>>> import numpy as np
>>> np.set_printoptions(suppress=True, linewidth=160)
>>> def rnd(a):
...     return np.round(a, 2) + 0
... 
>>> M = np.loadtxt("dump.csv", delimiter=",")
>>> print(M)
[[1. 6. 0. 9. 6. 7.]
 [6. 1. 6. 0. 9. 6.]
 [0. 6. 1. 6. 0. 9.]
 [9. 0. 6. 1. 6. 0.]
 [6. 9. 0. 6. 1. 6.]
 [7. 6. 9. 0. 6. 1.]]
>>> M2 = np.array([[2, 1], [5, 3], [5, 3], [1, 5], [1, 4], [1, 2]])
>>> np.linalg.matrix_rank(M @ M2)
np.int64(2)
>>> print(np.vstack([M, M2.T]).shape)
(8, 6)
>>> np.einsum("ij->j", M)
array([29., 28., 22., 22., 28., 29.])
>>> rnd(np.linalg.norm(M))
np.float64(33.08)
>>> np.linalg.matrix_rank(M)
np.int64(6)
>>> np.unravel_index(np.abs(M).argmax(), M.shape)
(np.int64(0), np.int64(3))
>>> np.count_nonzero(M)
np.int64(28)
>>> print(M.sum(axis=1))
[29. 28. 22. 22. 28. 29.]
>>> M.shape
(6, 6)
>>> np.abs(M).max()
np.float64(9.0)
>>> K = np.array([[-2.6, -0.8, -0.6, 0.4, -0.4, -0.7, -0.1, -0.2],
...     [0.2, 0.5, -0.1, -1.0, 1.2, 0.8, -0.9, 1.4],
...     [1.3, 0.0, 0.1, -1.7, 1.4, 2.0, 0.4, -1.0],
...     [-2.2, 1.4, 0.0, 2.2, -0.4, -0.5, 1.4, 1.4]])
>>> K
array([[-2.6, -0.8, -0.6,  0.4, -0.4, -0.7, -0.1, -0.2],
       [ 0.2,  0.5, -0.1, -1. ,  1.2,  0.8, -0.9,  1.4],
       [ 1.3,  0. ,  0.1, -1.7,  1.4,  2. ,  0.4, -1. ],
       [-2.2,  1.4,  0. ,  2.2, -0.4, -0.5,  1.4,  1.4]])
>>> W1 = np.array([[0, 1, 1, 1, 1, 0],
...     [1, 1, 2, 1, 0, 2],
...     [0, 2, 2, 0, 0, 0],
...     [0, 2, 1, 1, 0, 2],
...     [2, 2, 2, 1, 0, 1],
...     [2, 0, 0, 1, 1, 1],
...     [2, 0, 1, 2, 0, 1],
...     [1, 2, 0, 0, 2, 2]])
>>> beta = np.array([2, 2, 1, 1, -2, -2])
>>> act = np.maximum(K @ W1 + beta, 0)
>>> (act > 0).mean(axis=0)
array([0.75, 0.75, 0.75, 0.75, 0.25, 0.5 ])
>>> (act > 0).astype(int)
array([[0, 0, 0, 0, 0, 0],
       [1, 1, 1, 1, 1, 1],
       [1, 1, 1, 1, 0, 0],
       [1, 1, 1, 1, 0, 1]])
>>> W2 = np.array([[8, 4, 8], [7, 5, 1], [6, 7, 1], [2, 6, 7], [2, 4, 6], [0, 1, 1]])
>>> W1 @ W2
array([[17, 22, 15],
       [29, 31, 20],
       [26, 24,  4],
       [22, 25, 12],
       [44, 39, 28],
       [20, 19, 30],
       [26, 28, 32],
       [26, 24, 24]])
>>> (act @ W2).round(6).argmax(axis=1)
array([0, 0, 0, 0])
